>>> import numpy as np
>>> np.set_printoptions(precision=2, suppress=True, linewidth=100)
>>> def tidy(a):
...     return np.round(a, 2) + 0
... 
>>> K = np.load("layer18.npy")
>>> print(K)
[[ 1.33 -1.33  0.38]
 [ 1.3  -1.3   0.4 ]]
>>> print(tidy(np.linalg.norm(K[0], 1)), tidy(np.linalg.norm(K[0], np.inf)))
3.04 1.33
>>> print(tidy(np.linalg.norm(K, axis=0)))
[1.86 1.86 0.55]
>>> print(tidy(np.linalg.norm(K[0] - K[1])))
0.05
>>> print(tidy(np.linalg.norm(K, 2)))
2.69
>>> print(np.linalg.norm(K, axis=1).argmax())
0
>>> Uu, sigma, Vh = np.linalg.svd(K)
>>> print(tidy(sigma))
[2.69 0.02]
>>> B = Uu[:, :1] @ np.diag(sigma[:1]) @ Vh[:1]
>>> print(tidy(B))
[[ 1.33 -1.33  0.39]
 [ 1.3  -1.3   0.39]]
>>> print(tidy(np.linalg.norm(K - B) / np.linalg.norm(K)))
0.01
>>> print(tidy(np.linalg.norm(K, 2) / np.linalg.norm(K)))
1.0
>>> print(np.linalg.matrix_rank(K, rtol=0.1))
1
>>> print(np.linalg.cond(K) > 100)
True
>>> print([round(float(x), 2) for x in np.linalg.svd(K, compute_uv=False)[:3]])
[2.69, 0.02]
>>> print(np.argsort(-np.linalg.norm(K, axis=0).round(6), kind="stable")[:3])
[0 1 2]
>>> W0 = np.loadtxt("test14.csv", delimiter=",")
>>> print(tidy(W0))
[[0.67 0.   0.33 0.  ]
 [0.   1.   0.   0.  ]
 [0.   0.   1.   0.  ]
 [0.33 0.   0.33 0.33]]
>>> B = np.array([[-2, 1, 2], [2, -1, -1], [-1, -2, 0], [0, -1, 1]])
>>> B @ W0
Traceback (most recent call last):
  File "<python-input-23>", line 1, in <module>
    B @ W0
    ~~^~~~
ValueError: matmul: Input operand 1 has a mismatch in its core dimension 0, with gufunc signature (n?,k),(k,m?)->(n?,m?) (size 4 is different from 3)
>>> print(tidy(np.einsum("ij->j", W0)))
[1.   1.   1.67 0.33]
>>> print(tidy(B.T @ W0.T))
[[-1.67  2.   -1.   -1.  ]
 [ 0.   -1.   -2.   -0.67]
 [ 1.33 -1.    0.    1.  ]]
>>> B = np.linalg.inv(W0)
>>> print(tidy(np.linalg.det(W0) * np.linalg.det(B)))
1.0
>>> print(tidy(np.linalg.slogdet(W0)[0]))
1.0
>>> print(np.allclose(B, W0.T))
False
>>> print(tidy(np.linalg.inv(B)))
[[0.67 0.   0.33 0.  ]
 [0.   1.   0.   0.  ]
 [0.   0.   1.   0.  ]
 [0.33 0.   0.33 0.33]]
>>> print(tidy(np.linalg.cond(W0)))
4.05
>>> print(W0 @ np.ones(4))
[1. 1. 1. 1.]
>>> print(W0.sum(axis=1))
[1. 1. 1. 1.]
>>> pr = np.eye(4)[0]
>>> for _ in range(3):
...     pr = pr @ W0
...     print(pr.round(2))
... 
[0.67 0.   0.33 0.  ]
[0.44 0.   0.56 0.  ]
[0.3 0.  0.7 0. ]
>>> w, vecs = np.linalg.eig(W0)
>>> print(tidy(np.prod(w)))
0.22
>>> rng = np.random.default_rng(148291)
>>> labels = rng.permutation(4)
>>> print(labels)
[3 2 0 1]
>>> B = W0[labels][:, labels]
>>> print(np.allclose(B, W0))
False
>>> print(np.trace(B))
3.0
>>> arr = np.loadtxt("w.csv", delimiter=",")
>>> print(arr)
[[1. 2. 1.]
 [1. 1. 2.]
 [2. 1. 1.]]
>>> blk = np.stack([K, 5 * K, K[::-1]])
>>> print(tidy(np.einsum("bij,cij->bc", blk, blk)))
[[  7.22  36.11   7.22]
 [ 36.11 180.56  36.1 ]
 [  7.22  36.1    7.22]]
>>> blk = np.stack([arr, -1 * arr, arr[::-1]])
>>> print(np.linalg.matrix_rank(blk.reshape(3, -1)))
2
>>> print(blk.sum(axis=0))
[[2. 1. 1.]
 [1. 1. 2.]
 [1. 2. 1.]]
>>> print((blk @ arr.T).shape)
(3, 3, 3)
